>>> import numpy as np
>>> np.set_printoptions(precision=3, suppress=True, linewidth=140)
>>> M = np.loadtxt("a.csv", delimiter=",")
>>> M
array([[ 2.,  0.,  0.,  0.,  0.],
       [ 3.,  0.,  0., -1.,  0.],
       [ 0.,  0., -2.,  0.,  0.],
       [ 2.,  2.,  1.,  0.,  0.],
       [ 0.,  0.,  0.,  0.,  0.]])
>>> (M != 0).astype(int)
array([[1, 0, 0, 0, 0],
       [1, 0, 0, 1, 0],
       [0, 0, 1, 0, 0],
       [1, 1, 1, 0, 0],
       [0, 0, 0, 0, 0]])
>>> print(np.flatnonzero(np.linalg.matrix_power((M != 0) + (M.T != 0) + np.eye(5), 5)[0]))
[0 1 2 3]
>>> print(np.allclose(M, M.T))
False
>>> np.sort(np.abs(np.linalg.eigvals(M)))
array([0.   , 1.414, 1.414, 2.   , 2.   ])
>>> print(np.round(np.linalg.det(M), 3))
0.0
>>> np.linalg.matrix_power(M, 3)
array([[ 8.,  0.,  0.,  0.,  0.],
       [ 2.,  0.,  2.,  2.,  0.],
       [ 0.,  0., -8.,  0.,  0.],
       [16., -4.,  2.,  0.,  0.],
       [ 0.,  0.,  0.,  0.,  0.]])
>>> M @ M
array([[ 4.,  0.,  0.,  0.,  0.],
       [ 4., -2., -1.,  0.,  0.],
       [ 0.,  0.,  4.,  0.,  0.],
       [10.,  0., -2., -2.,  0.],
       [ 0.,  0.,  0.,  0.,  0.]])
>>> w1 = np.array([[-3, -1], [-1, -2], [2, -5], [-3, -2], [5, 5]])
>>> coef = np.array([3, 2])
>>> H = np.maximum(M @ w1 + coef, 0)
>>> (H > 0).mean(axis=0)
array([0.2, 0.6])
>>> (H > 0).astype(int)
array([[0, 0],
       [0, 1],
       [0, 1],
       [0, 0],
       [1, 1]])
>>> print(np.linalg.matrix_rank(H))
2
>>> basis = np.array([[6, 6], [1, 0]])
>>> print(w1 @ basis)
[[-19 -18]
 [ -8  -6]
 [  7  12]
 [-20 -18]
 [ 35  30]]
>>> (H @ basis).round(6).argmax(axis=1)
array([0, 0, 0, 0, 0])
>>> left, s, VT = np.linalg.svd(M)
>>> evecs = VT[:(s > 1e-8).sum()]
>>> rng = np.random.default_rng(21)
>>> vec = M[1] + 5 * M[3] + rng.integers(2) * np.eye(5)[1]
>>> print(vec)
[13. 10.  5. -1.  0.]
>>> np.diag(evecs.T @ evecs)
array([1., 1., 1., 1., 0.])
>>> np.round(evecs.T @ evecs, 3) + 0
array([[1., 0., 0., 0., 0.],
       [0., 1., 0., 0., 0.],
       [0., 0., 1., 0., 0.],
       [0., 0., 0., 1., 0.],
       [0., 0., 0., 0., 0.]])
>>> print(np.allclose(evecs.T @ evecs @ vec, vec))
True
>>> np.linalg.matrix_rank(np.vstack([M, vec]))
np.int64(4)
>>> K = np.loadtxt("case17.csv", delimiter=",")
>>> K
array([[-7.884,  5.894, 10.039],
       [-4.03 ,  3.131,  5.006],
       [-3.914,  2.918,  4.926],
       [-8.125,  5.97 ,  9.926]])
>>> hat = K @ np.linalg.solve(K.T @ K, K.T)
>>> np.round(np.linalg.eigvalsh(hat), 3) + 0
array([0., 1., 1., 1.])
>>> hat
array([[ 0.895, -0.013,  0.304, -0.038],
       [-0.013,  0.998,  0.037, -0.005],
       [ 0.304,  0.037,  0.121,  0.11 ],
       [-0.038, -0.005,  0.11 ,  0.986]])
>>> hat @ K[:, 1]
array([5.894, 3.131, 2.918, 5.97 ])
>>> q, r_ = np.linalg.qr(K)
>>> np.trace(q @ q.T)
np.float64(3.0)
>>> q @ r_
array([[-7.884,  5.894, 10.039],
       [-4.03 ,  3.131,  5.006],
       [-3.914,  2.918,  4.926],
       [-8.125,  5.97 ,  9.926]])
>>> E = np.loadtxt("block4.csv", delimiter=",")
>>> E
array([[  0.345,  -0.082,  -0.135],
       [  9.099,  -7.672, -11.535],
       [ -1.009, -19.738,  18.692],
       [ -7.225, -18.869,   6.125],
       [ -7.079,   4.793, -13.269],
       [-11.083,  40.807, -12.288],
       [ 15.616, -38.864,  11.022],
       [ -9.68 ,   0.53 ,  20.257],
       [ -5.978,   9.153,   6.654],
       [ 13.987,  -5.543,  -1.209],
       [ 13.747,  12.291,  17.428],
       [  9.894, -11.143,  -2.572],
       [ 13.264,   7.754,   8.238]])
>>> vec = np.array([0, 2, 2])
>>> target = E @ vec
>>> np.round(np.linalg.lstsq(E, target)[0], 3) + 0
array([0., 2., 2.])
>>> target = target + 0.05 * rng.normal(size=13)
>>> target
array([ -0.358, -38.503,  -2.008, -25.49 , -16.992,  56.998, -55.738,  41.563,  31.656, -13.475,  59.47 , -27.515,  31.905])
>>> coef, *_ = np.linalg.lstsq(E, target)
>>> print([round(float(np.linalg.norm(np.linalg.solve(E.T @ E + lam * np.eye(3), E.T @ target))), 2) for lam in (0, 1, 10, 100)])
[2.83, 2.83, 2.81, 2.67]
>>> print(np.round(E.T @ (target - E @ coef), 3) + 0)
[0. 0. 0.]
>>> hat = E @ np.linalg.solve(E.T @ E, E.T)
>>> np.linalg.matrix_rank(np.eye(13) - hat)
np.int64(10)
>>> np.round(np.diag(hat), 3) + 0
array([0.   , 0.184, 0.25 , 0.2  , 0.125, 0.383, 0.385, 0.365, 0.084, 0.159, 0.504, 0.097, 0.263])
>>> hat @ E[:, 2]
array([ -0.135, -11.535,  18.692,   6.125, -13.269, -12.288,  11.022,  20.257,   6.654,  -1.209,  17.428,  -2.572,   8.238])
>>> round(float(np.trace(hat)), 3)
3.0
>>> labels = E[:, 2] > np.median(E[:, 2])
>>> u = E[labels].mean(axis=0) - E[~labels].mean(axis=0)
>>> print(u)
[ 3.193 -5.14  18.698]
>>> ((E - E.mean(axis=0)) @ u > 0).astype(int)
array([0, 0, 1, 1, 0, 0, 1, 1, 0, 0, 1, 0, 1])
>>> np.argsort(-np.abs(u).round(6), kind="stable")
array([2, 1, 0])
>>> np.round(np.linalg.norm(E), 3)
np.float64(87.16)
>>> E.mean(axis=0)
array([ 2.608, -2.045,  3.647])
>>> E.shape
(13, 3)
>>> q, r_ = np.linalg.qr(E)
>>> round(float(abs(r_[0, 0])), 3), round(float(np.linalg.norm(E[:, 0])), 3)
(36.617, 36.617)
>>> print(np.round(q.T @ q, 3) + 0)
[[1. 0. 0.]
 [0. 1. 0.]
 [0. 0. 1.]]
>>> np.trace(q @ q.T)
np.float64(3.0)
>>> np.abs(np.diag(r_))
array([36.617, 61.101, 39.625])
>>> print(r_)
[[-36.617  26.832  -8.323]
 [  0.     61.101 -12.782]
 [  0.      0.    -39.625]]
>>> q.shape, r_.shape
((13, 3), (3, 3))
>>> arr = np.loadtxt("x.csv", delimiter=",")
>>> arr
array([[ 1.972, -0.01 , -0.017,  1.968],
       [ 1.934,  0.011, -0.048,  2.032],
       [ 2.019, -0.025,  0.008,  1.911],
       [ 2.863,  1.019,  1.013,  5.016],
       [ 2.978,  1.002,  1.043,  5.061],
       [ 2.895,  0.959,  0.97 ,  4.97 ],
       [ 1.957,  0.961,  1.961,  0.998],
       [ 2.006,  1.008,  1.985,  0.95 ],
       [ 2.01 ,  0.999,  1.984,  1.047]])
>>> u, g = arr[4], arr[1]
>>> round(float(u @ g), 3)
16.004
>>> p = (u @ g) / (u @ u) * u
>>> print(np.outer(u, g))
[[ 5.759  0.033 -0.143  6.051]
 [ 1.938  0.011 -0.048  2.036]
 [ 2.017  0.011 -0.05   2.119]
 [ 9.788  0.056 -0.243 10.284]]
>>> print(round(float((g - p) @ u), 3))
-0.0
>>> feats = np.loadtxt("sample9.csv", delimiter=",")
>>> feats
array([[ 1.765,  0.071,  5.328, -0.172],
       [-1.435, -0.021, -0.73 ,  0.189],
       [ 0.153, -0.016,  7.629,  0.444],
       [ 0.388, -0.009, -0.487,  0.171],
       [ 0.73 ,  0.034, -2.009, -0.11 ],
       [-1.387, -0.067, -2.882,  0.105],
       [ 0.095,  0.087,  1.239, -0.103],
       [ 0.524, -0.035, -1.158,  0.214],
       [-1.373,  0.003,  1.407, -0.378],
       [-0.315,  0.026, -2.178,  0.107],
       [ 1.088,  0.011, -2.294, -0.065],
       [-0.204,  0.044,  2.4  ,  0.056],
       [ 0.891, -0.012, -1.466, -0.202]])
>>> # column 2 is much longer than the rest
>>> cen = (feats - feats.mean(axis=0)) / feats.std(axis=0)
>>> np.argwhere(np.abs(cen) > 2)
array([[2, 2],
       [2, 3]])
>>> coef = np.linalg.lstsq(np.delete(cen, 0, axis=1), cen[:, 0])[0]
>>> np.abs(coef).argmax()
np.int64(0)
>>> coef
array([0.455, 0.036, 0.053])
>>> round(float(1 - np.var(cen[:, 0] - np.delete(cen, 0, axis=1) @ coef)), 3)
0.202
>>> X = np.load("w.npy")
>>> X
array([[ 1.529,  0.342,  0.375, -1.88 , -0.343],
       [ 0.342,  0.359, -1.103, -0.52 ,  0.697],
       [ 0.375, -1.103, -0.984, -1.515,  0.831],
       [-1.88 , -0.52 , -1.515, -0.507,  0.06 ],
       [-0.343,  0.697,  0.831,  0.06 ,  1.603]])
>>> # equal to its transpose
>>> vec = np.array([2, -2, 3, 3, 0])
>>> h = np.maximum(X @ vec, 0)
>>> X.T @ h
array([-0.203,  0.413,  0.493,  0.036,  0.951])
>>> print(np.flatnonzero(h > 1e-9))
[4]
>>> u = np.array([2, 3, 1, 1, 3])
>>> A2 = X + np.outer(u, np.eye(5)[2])
>>> np.linalg.matrix_rank(A2 - X)
np.int64(1)
>>> print(round(float(np.linalg.det(A2) / np.linalg.det(X)), 3), round(1 + np.linalg.solve(X, u)[2], 3))
0.302 0.302
>>> data = np.array([[8, 0, -6], [0, 8, 2], [-6, 2, 5]])
>>> # looks like rank 2
>>> np.sort(np.abs(np.linalg.eigvals(data)))
array([ 0.,  8., 13.])
>>> print(np.allclose(data @ data.T, data.T @ data))
True
>>> np.allclose(data, data.T)
True
>>> np.linalg.matrix_power(data, 3)
array([[ 1268,  -252, -1014],
       [ -252,   596,   338],
       [-1014,   338,   845]])
>>> round(np.linalg.det(data), 3)
np.float64(0.0)
>>> vals, evecs = np.linalg.eigh(data)
>>> (vals > 1e-8).sum(), (vals < -1e-8).sum()
(np.int64(2), np.int64(0))
>>> vals.round(3) + 0
array([ 0.,  8., 13.])
>>> np.unique(vals.round(6) + 0, return_counts=True)[1]
array([1, 1, 1])
>>> print(np.linalg.eigvalsh(data + -3 * np.eye(3)))
[-3.  5. 10.]
>>> print(np.round(evecs.T @ evecs, 3) + 0)
[[1. 0. 0.]
 [0. 1. 0.]
 [0. 0. 1.]]
>>> np.abs(evecs[:, -1])
array([0.744, 0.248, 0.62 ])
>>> np.round(evecs.T @ data @ evecs, 3) + 0
array([[ 0.,  0.,  0.],
       [ 0.,  8.,  0.],
       [ 0.,  0., 13.]])
>>> np.round(evecs @ np.diag(vals) @ evecs.T, 3) + 0
array([[ 8.,  0., -6.],
       [ 0.,  8.,  2.],
       [-6.,  2.,  5.]])
>>> left, s, VT = np.linalg.svd(data)
>>> np.argmax(s[:-1] / (s[1:] + 1e-6)) + 1
np.int64(2)
>>> A2 = left[:, :2] @ np.diag(s[:2]) @ VT[:2]
>>> print(np.round(np.linalg.norm(data - A2) / np.linalg.norm(data), 3))
0.0
>>> np.linalg.matrix_rank(data, rtol=0.05)
np.int64(2)
>>> print(round(np.abs(data - A2).max(), 3))
0.0
>>> np.linalg.matrix_rank(A2)
np.int64(2)
>>> r = np.linalg.matrix_rank(data)
>>> r
np.int64(2)
>>> null = np.linalg.svd(data)[2][r:].T
>>> print([int(np.linalg.matrix_rank(np.delete(data, i, axis=0))) for i in range(3)])
[2, 2, 2]
>>> null.shape
(3, 1)
>>> np.allclose(data @ null, 0)
True
>>> np.linalg.matrix_rank(data.T @ data), np.linalg.matrix_rank(data @ data.T)
(np.int64(2), np.int64(2))
>>> null[:, 0] / null[np.abs(null[:, 0]).round(6).argmax(), 0]
array([ 0.75, -0.25,  1.  ])
>>> W0 = rng.normal(size=(25, 4)) + 10 * np.array([3, -3, -1, 2])
>>> W0
array([[ 31.554, -29.031,  -7.817,  21.21 ],
       [ 28.976, -28.715,  -9.372,  20.215],
       [ 29.18 , -29.997, -10.147,  20.893],
       [ 30.124, -28.415, -10.774,  20.471],
       [ 30.499, -30.864, -11.181,  21.014],
       [ 30.517, -30.163,  -9.606,  19.325],
       [ 30.238, -30.605,  -9.811,  20.986],
       [ 29.66 , -29.15 , -11.034,  19.712],
       [ 28.635, -30.101,  -9.921,  19.803],
       [ 29.732, -28.66 ,  -8.576,  18.784],
       [ 31.174, -31.723, -10.734,  19.827],
       [ 30.111, -31.047, -10.722,  20.077],
       [ 29.307, -30.641,  -9.334,  20.932],
       [ 29.94 , -29.982, -10.02 ,  19.546],
       [ 29.489, -31.038,  -9.352,  19.916],
       [ 29.863, -29.799,  -9.469,  21.421],
       [ 29.726, -30.401,  -9.799,  19.154],
       [ 31.272, -29.074,  -9.306,  19.88 ],
       [ 30.74 , -28.95 ,  -9.5  ,  19.72 ],
       [ 28.315, -29.053, -10.353,  19.157],
       [ 30.891, -29.662, -11.419,  19.901],
       [ 29.731, -29.007, -11.895,  19.614],
       [ 29.862, -28.581, -11.083,  17.06 ],
       [ 28.616, -29.737,  -9.19 ,  21.734],
       [ 30.401, -30.802,  -9.116,  19.989]])
>>> print(np.abs(np.linalg.svd(W0)[2][-1]))
[0.13  0.67  0.439 0.584]
>>> print(np.linalg.cond(W0) > 100)
False
>>> np.argsort(-np.linalg.norm(W0, axis=0).round(6), kind="stable")[:3]
array([0, 1, 3])
>>> round(float(np.linalg.norm(W0, 2) / np.linalg.norm(W0)), 3)
0.999
